% python3 -q
>>> import numpy as np
>>> import numpy.linalg as la
>>> np.set_printoptions(precision=3, suppress=True, linewidth=200, floatmode="fixed")
>>> def rd(a):
...     return np.round(a, 3) + 0
... 
>>> m1 = np.array([[0.9, 0.4, -0.9, -1.4, -0.8, 0.5],
...     [1.0, 0.6, -1.2, -0.2, 0.3, -0.8],
...     [0.5, 0.1, 1.2, -0.8, -0.8, -0.4],
...     [-0.3, 0.8, 0.4, 1.2, 0.0, -0.5],
...     [1.9, 0.4, 0.6, 2.0, -0.6, -0.7],
...     [1.4, 1.7, 0.4, 0.9, -0.6, -0.6]])
>>> Q, r_ = la.qr(m1)
>>> print(rd(abs(r_[0, 0])), rd(la.norm(m1[:, 0])))
2.778 2.778
>>> print(rd(np.abs(np.diag(r_))))
[2.778 1.497 2.086 2.442 0.566 0.550]
>>> print(np.allclose(r_.T @ r_, m1.T @ m1))
True
>>> print(rd(Q @ r_))
[[ 0.900  0.400 -0.900 -1.400 -0.800  0.500]
 [ 1.000  0.600 -1.200 -0.200  0.300 -0.800]
 [ 0.500  0.100  1.200 -0.800 -0.800 -0.400]
 [-0.300  0.800  0.400  1.200  0.000 -0.500]
 [ 1.900  0.400  0.600  2.000 -0.600 -0.700]
 [ 1.400  1.700  0.400  0.900 -0.600 -0.600]]
>>> print(Q.shape, r_.shape)
(6, 6) (6, 6)
>>> print(rd(la.norm(m1, "nuc")))
11.099
>>> print(rd(la.norm(m1) ** 2 / la.norm(m1, 2) ** 2))
1.87
>>> print(rd(la.norm(m1[5], 1)), rd(la.norm(m1[5], np.inf)))
5.6 1.7
>>> print(rd(la.norm(m1, axis=1)))
[2.152 1.889 1.772 1.606 2.997 2.557]
>>> x = np.array([0, 3, 3, 1, 2, 0])
>>> print(rd(m1 * x))
[[ 0.000  1.200 -2.700 -1.400 -1.600  0.000]
 [ 0.000  1.800 -3.600 -0.200  0.600  0.000]
 [ 0.000  0.300  3.600 -0.800 -1.600  0.000]
 [ 0.000  2.400  1.200  1.200  0.000  0.000]
 [ 0.000  1.200  1.800  2.000 -1.200  0.000]
 [ 0.000  5.100  1.200  0.900 -1.200  0.000]]
>>> print(np.sign((m1 @ x).round(6)))
[-1.000 -1.000  1.000  1.000  1.000  1.000]
>>> print(rd((m1 * x).sum(axis=1)))
[-4.500 -1.400  1.500  4.800  3.800  6.000]
>>> W0 = np.load("m.npy")
>>> print(rd(W0))
[[-0.093 -0.505 -0.858]
 [-0.433 -0.756  0.491]
 [-0.897  0.417 -0.148]]
>>> hat = np.triu(np.array([[2, 6, 7], [2, 2, 8], [4, 6, 7]]), 1) + np.eye(3)
>>> A2 = hat @ W0 @ la.inv(hat)
>>> print(la.matrix_rank(A2))
3
>>> print(rd(A2))
[[  -8.967   51.680 -349.624]
 [  -7.606   48.218 -333.198]
 [  -0.897    5.797  -40.248]]
>>> print(rd(np.trace(A2)), rd(np.trace(W0)))
-0.997 -0.997
>>> r0 = np.array([-2, -1, 0])
>>> A2 = W0 + np.outer(r0, np.eye(3)[1])
>>> print(la.matrix_rank(A2 - W0))
1
>>> A2 = np.array([[9, 2, -7, 8, 6, -3, -8, 2],
...     [-8, -7, 1, 6, 4, -2, -6, 8],
...     [4, 5, 9, 6, 2, 8, 7, -3],
...     [3, 7, 3, 9, 6, 5, 9, 7],
...     [-8, -8, 8, 5, 7, 8, -6, -2],
...     [0, 7, 6, 5, 9, 3, 3, -5],
...     [-4, -4, 3, 5, 0, -9, 9, -9],
...     [8, 4, -4, -9, -4, 3, 7, 1]])
>>> data = np.triu(A2, 1)
>>> print(data)
[[ 0  2 -7  8  6 -3 -8  2]
 [ 0  0  1  6  4 -2 -6  8]
 [ 0  0  0  6  2  8  7 -3]
 [ 0  0  0  0  6  5  9  7]
 [ 0  0  0  0  0  8 -6 -2]
 [ 0  0  0  0  0  0  3 -5]
 [ 0  0  0  0  0  0  0 -9]
 [ 0  0  0  0  0  0  0  0]]
>>> print(la.norm(data, axis=1).argmax())
0
>>> print(rd(la.norm(data, 2)))
19.525
>>> print(data[3] @ data[4])
-28
>>> blk = np.stack([data, 4 * data, data[::-1]])
>>> print((blk @ data.T).shape)
(3, 8, 8)
>>> print(rd(la.det(blk)))
[0.000 0.000 0.000]
>>> print(la.matrix_rank(blk))
[7 7 7]
>>> print(blk.sum(axis=0))
[[  0  10 -35  40  30 -15 -40  10]
 [  0   0   5  30  20 -10 -30  31]
 [  0   0   0  30  10  40  38 -20]
 [  0   0   0   0  30  33  39  33]
 [  0   0   0   0   6  45 -21  -3]
 [  0   0   0   6   2   8  22 -28]
 [  0   0   1   6   4  -2  -6 -37]
 [  0   2  -7   8   6  -3  -8   2]]
>>> print(la.matrix_rank(blk.reshape(3, -1)))
2
>>> print(rd(la.norm(blk, axis=(1, 2))))
[ 30.968 123.871  30.968]
>>> print(la.matrix_rank(data - data[0, 0] * np.eye(8)))
7
>>> print(data @ data)
[[   0    0    2  -30   42   28  -34  168]
 [   0    0    0    6   38   70   31   95]
 [   0    0    0    0   36   46   66  -65]
 [   0    0    0    0    0   48  -21 -118]
 [   0    0    0    0    0    0   24   14]
 [   0    0    0    0    0    0    0  -27]
 [   0    0    0    0    0    0    0    0]
 [   0    0    0    0    0    0    0    0]]
>>> print([int(la.matrix_rank(la.matrix_power(data, p))) for p in range(1, 9)])
[7, 6, 5, 4, 3, 2, 1, 0]
